$ python3 -q
>>> import numpy as np
>>> np.set_printoptions(suppress=True, linewidth=100)
>>> rnd = lambda a: np.round(a, 3) + 0
>>> F = np.load("layer10.npy")
>>> F
array([[ 9,  3,  3,  3,  3,  6],
       [ 3,  1,  1,  1,  1,  2],
       [ 3,  1,  2,  4,  1,  5],
       [ 3,  1,  4, 10,  1, 11],
       [ 3,  1,  1,  1,  1,  2],
       [ 6,  2,  5, 11,  2, 13]])
>>> rnd(np.linalg.norm(F, axis=1))
array([12.369,  4.123,  7.483, 15.748,  4.123, 18.947])
>>> rnd(np.linalg.norm(F, 1)), rnd(np.linalg.norm(F, np.inf))
(np.float64(39.0), np.float64(39.0))
>>> rnd(np.linalg.norm(F) ** 2 / np.linalg.norm(F, 2) ** 2)
np.float64(1.08)
>>> np.linalg.norm(F, axis=1).argmax()
np.int64(5)
>>> F[2] @ F[5]
np.int64(141)
>>> rnd(np.linalg.norm(F, axis=0))
array([12.369,  4.123,  7.483, 15.748,  4.123, 18.947])
>>> rnd(np.linalg.norm(F[2] - F[5]))
np.float64(11.533)
>>> rnd(np.linalg.norm(F, "nuc"))
np.float64(36.0)
>>> np.argsort(-np.linalg.norm(F, axis=0).round(6), kind="stable")[:3]
array([5, 3, 0])
>>> print(np.linalg.cond(F) > 100)
True
>>> rnd(np.linalg.norm(F, 2) / np.linalg.norm(F))
np.float64(0.962)
>>> np.linalg.matrix_rank(F, rtol=0.1)
np.int64(2)
>>> evals, V = np.linalg.eigh(F)
>>> vec = np.array([-9, 1, 9, 9, 7, 8])
>>> print(rnd(np.linalg.eigvalsh(F[1:, 1:])))
[ 0.     0.     0.     2.087 24.913]
>>> print(rnd(vec @ F @ vec / (vec @ vec)), rnd(evals[0]), rnd(evals[-1]))
10.714 0.0 28.05
>>> np.abs(F).sum(axis=1).max(), rnd(np.abs(evals).max())
(np.int64(39), np.float64(28.05))
>>> U, sv, VT = np.linalg.svd(F)
>>> V = VT[:(sv > 1e-8).sum()]
>>> rng = np.random.default_rng(82)
>>> vec = F[3] + 3 * F[1] + rng.integers(2) * np.eye(6)[1]
>>> vec
array([12.,  5.,  7., 13.,  4., 17.])
>>> rnd(np.diag(V.T @ V))
array([0.767, 0.085, 0.072, 0.502, 0.085, 0.489])
>>> rnd(np.linalg.norm(vec - V.T @ V @ vec))
np.float64(0.956)
>>> np.allclose(V.T @ V @ vec, vec)
False
>>> np.linalg.matrix_rank(np.vstack([F, vec]))
np.int64(3)
>>> out = F / np.sqrt((F ** 2).mean(axis=1, keepdims=True))
>>> rnd(np.linalg.norm(out, axis=1))
array([2.449, 2.449, 2.449, 2.449, 2.449, 2.449])
>>> print(rnd(out[3]))
[0.467 0.156 0.622 1.555 0.156 1.711]
>>> arr, _ = np.linalg.qr(np.array([[-1.1, -0.8], [-2.0, -0.5]]))
>>> rnd(arr)
array([[-0.482, -0.876],
       [-0.876,  0.482]])
>>> vec = np.array([-3, 0])
>>> y = arr @ vec
>>> b, lr = np.zeros(2), 1 / np.linalg.norm(arr, 2) ** 2
>>> for i in range(4):
...     b -= lr * arr.T @ (arr @ b - y)
...     if i % 1 == 0: print(i, round(np.linalg.norm(arr @ b - y), 3))
... 
0 0.0
1 0.0
2 0.0
3 0.0
>>> rnd(b)
array([-3.,  0.])
>>> r0 = np.array([0, 0])
>>> np.array([np.convolve(row, r0, "same") for row in arr])
array([[0., 0.],
       [0., 0.]])
>>> rnd(np.correlate(arr[0], arr[1], "full"))
array([-0.232,  0.   ,  0.768])
>>> np.polyval(r0, arr[0])
array([0., 0.])
>>> rnd(np.einsum("ij,ji->", arr, arr))
np.float64(2.0)
>>> rnd(np.linalg.eigvals(arr).sum().real)
np.float64(0.0)
>>> np.poly(arr)
array([ 1.,  0., -1.])
>>> print(rnd(np.einsum("ii->", arr)))
0.0
>>> m1 = np.load("out2.npy")
>>> m1
array([[ 0, -2, -2, -2,  4, -1],
       [ 2,  0, -3,  1,  3,  2],
       [ 2,  3,  0, -5,  0,  3],
       [ 2, -1,  5,  0,  6,  5],
       [-4, -3,  0, -6,  0,  5],
       [ 1, -2, -3, -5, -5,  0]])
>>> # skew, so no eigenvalue has a real part
>>> labels = rng.permutation(6)
>>> out = m1[:, labels] * rng.choice([-1, 1], 6)
>>> out
array([[ 4,  2,  0, -2, -1,  2],
       [ 3, -1,  2,  0,  2,  3],
       [ 0,  5,  2,  3,  3,  0],
       [ 6,  0,  2, -1,  5, -5],
       [ 0,  6, -4, -3,  5,  0],
       [-5,  5,  1, -2,  0,  3]])
>>> U, _, VT = np.linalg.svd(m1.T @ out)
>>> rnd(np.linalg.lstsq(m1, out)[0])
array([[ 0.,  0.,  1.,  0.,  0.,  0.],
       [ 0.,  0.,  0.,  1.,  0.,  0.],
       [ 0.,  0.,  0.,  0.,  0., -1.],
       [ 0., -1.,  0.,  0.,  0.,  0.],
       [ 1.,  0.,  0.,  0.,  0.,  0.],
       [ 0.,  0.,  0.,  0.,  1.,  0.]])
>>> rnd(U @ VT)
array([[ 0.,  0.,  1.,  0.,  0.,  0.],
       [ 0.,  0.,  0.,  1.,  0.,  0.],
       [ 0.,  0.,  0.,  0.,  0., -1.],
       [ 0., -1.,  0.,  0.,  0.,  0.],
       [ 1.,  0.,  0.,  0.,  0.,  0.],
       [ 0.,  0.,  0.,  0.,  1.,  0.]])
>>> out = np.linalg.inv(arr)
>>> (np.abs(out) > 1e-9).astype(int)
array([[1, 1],
       [1, 1]])
>>> rnd(arr @ out)
array([[1., 0.],
       [0., 1.]])
>>> rnd(np.linalg.det(arr) * out)
array([[ 0.482,  0.876],
       [ 0.876, -0.482]])
>>> print(rnd(np.linalg.slogdet(arr)[0]))
-1.0
>>> rnd(np.linalg.inv(out))
array([[-0.482, -0.876],
       [-0.876,  0.482]])
>>> rnd(np.linalg.cond(arr))
np.float64(1.0)
>>> A = np.load("block4.npy")
>>> A
array([[ 2, -1,  0,  0],
       [ 2,  1,  0,  0],
       [ 0,  0,  2, -1],
       [ 0,  0,  2,  1]])
>>> # splits into 2 blocks
>>> labels = rng.permutation(4)
>>> labels
array([1, 2, 3, 0])
>>> out = A[labels][:, labels]
>>> rnd(np.sort(np.abs(np.linalg.eigvals(out))))
array([2., 2., 2., 2.])
>>> np.trace(out)
np.int64(6)
>>> rnd(np.linalg.norm(A, axis=0))
array([2.828, 1.414, 2.828, 1.414])
>>> vec = np.array([2, 1, -1, 3, 1, 1])
>>> print(m1 * vec)
[[  0  -2   2  -6   4  -1]
 [  4   0   3   3   3   2]
 [  4   3   0 -15   0   3]
 [  4  -1  -5   0   6   5]
 [ -8  -3   0 -18   0   5]
 [  2  -2   3 -15  -5   0]]
>>> m1 @ (2 * vec)
array([ -6,  30, -10,  18, -48, -34])
>>> m1 @ np.eye(6)[4]
array([ 4.,  3.,  0.,  6.,  0., -5.])
>>> m1 @ vec
array([ -3,  15,  -5,   9, -24, -17])
>>> (m1 @ vec).argmax()
np.int64(1)
>>> (m1 * vec).sum(axis=1)
array([ -3,  15,  -5,   9, -24, -17])
>>> vec = np.array([1, 3, 3, -2])
>>> y = A @ vec
>>> y
array([-1,  5,  8,  4])
>>> print(rnd(np.linalg.solve(A, y + A[:, 0])))
[ 2.  3.  3. -2.]
>>> print(rnd(np.linalg.solve(A.T, A[0])))
[1. 0. 0. 0.]
>>> rnd(np.linalg.solve(A, y))
array([ 1.,  3.,  3., -2.])
>>> rnd(np.linalg.solve(A, 2 * y))
array([ 2.,  6.,  6., -4.])
>>> feats = np.array([[1, 1, -1, -1, -1, -1, 1, 1],
...     [1, 1, 1, 1, 1, 1, 1, 1],
...     [1, -1, 1, -1, 1, -1, 1, -1],
...     [1, -1, -1, 1, 1, -1, -1, 1],
...     [1, -1, 1, -1, -1, 1, -1, 1]])
>>> out = feats + rng.integers(-2, 3, (5, 1)) @ rng.integers(-2, 3, (1, 8))
>>> print(out)
[[ 3 -1  1  3  3 -5 -1 -3]
 [ 1  1  1  1  1  1  1  1]
 [-1  1 -1 -5 -3  3  3  3]
 [ 1 -1 -1  1  1 -1 -1  1]
 [ 1 -1  1 -1 -1  1 -1  1]]
>>> np.linalg.matrix_rank(out - feats, tol=1e-8)
np.int64(1)
>>> vec = np.array([1, -1, -1, 0, 1, 2, 1, -1])
>>> h1 = np.maximum(feats @ vec, 0)
>>> feats.T @ h1
array([4, 0, 4, 0, 4, 0, 4, 0])
>>> np.flatnonzero(h1 > 1e-9)
array([1, 2])
>>> feats * (h1 > 1e-9)[:, None]
array([[ 0,  0,  0,  0,  0,  0,  0,  0],
       [ 1,  1,  1,  1,  1,  1,  1,  1],
       [ 1, -1,  1, -1,  1, -1,  1, -1],
       [ 0,  0,  0,  0,  0,  0,  0,  0],
       [ 0,  0,  0,  0,  0,  0,  0,  0]])
>>> np.maximum(feats @ vec, 0) - np.maximum(-feats @ vec, 0)
array([-2,  2,  2,  0,  0])
>>> out = feats / np.linalg.norm(feats, axis=1, keepdims=True)
>>> G = out @ out.T
>>> rnd(np.linalg.norm(out, axis=1))
array([1., 1., 1., 1., 1.])
>>> (G - 2 * np.eye(5)).round(6).argmax(axis=1)
array([1, 0, 0, 0, 0])
>>> np.degrees(np.arccos(np.clip(G[4, 1], -1, 1)))
np.float64(90.0)
>>> print((np.abs(G) > 0.9).astype(int))
[[1 0 0 0 0]
 [0 1 0 0 0]
 [0 0 1 0 0]
 [0 0 0 1 0]
 [0 0 0 0 1]]
>>> np.argwhere(np.triu(np.abs(G) > 0.95, 1))
array([], shape=(0, 2), dtype=int64)
>>> data = np.loadtxt("mat.csv", delimiter=",")
>>> print(data)
[[ 0.  5.  0.  3. -3. -1.]
 [-5.  0.  3.  0. -2.  2.]
 [ 0. -3.  0.  0. -3.  4.]
 [-3.  0.  0.  0.  2.  0.]
 [ 3.  2.  3. -2.  0.  1.]
 [ 1. -2. -4.  0. -1.  0.]]
>>> # skew, so no eigenvalue has a real part
>>> r0, v = data[3], data[2]
>>> r0 @ v
np.float64(-6.0)
>>> r0 @ r0
np.float64(13.0)
>>> p = (r0 @ v) / (r0 @ r0) * r0
>>> (v - p) @ r0
np.float64(0.0)
>>> np.linalg.matrix_rank(np.outer(r0, v))
np.int64(1)
>>> rnd(p)
array([ 1.385,  0.   ,  0.   ,  0.   , -0.923,  0.   ])
>>> out = np.linalg.inv(data)
>>> print(rnd(np.linalg.det(data) * out))
[[    0.  -392.   196.  -245.     0.  -294.]
 [  392.     0.   -49.   735.   588.   441.]
 [ -196.    49.     0.  -637.  -294.  -784.]
 [  245.  -735.   637.     0.  -833. -1176.]
 [    0.  -588.   294.   833.     0.  -441.]
 [  294.  -441.   784.  1176.   441.     0.]]
>>> np.allclose(out, data.T)
False
>>> rnd(np.linalg.cond(data))
np.float64(6.641)
>>> rnd(data @ out)
array([[1., 0., 0., 0., 0., 0.],
       [0., 1., 0., 0., 0., 0.],
       [0., 0., 1., 0., 0., 0.],
       [0., 0., 0., 1., 0., 0.],
       [0., 0., 0., 0., 1., 0.],
       [0., 0., 0., 0., 0., 1.]])
>>> print((np.abs(out) > 1e-9).astype(int))
[[0 1 1 1 0 1]
 [1 0 1 1 1 1]
 [1 1 0 1 1 1]
 [1 1 1 0 1 1]
 [0 1 1 1 0 1]
 [1 1 1 1 1 0]]
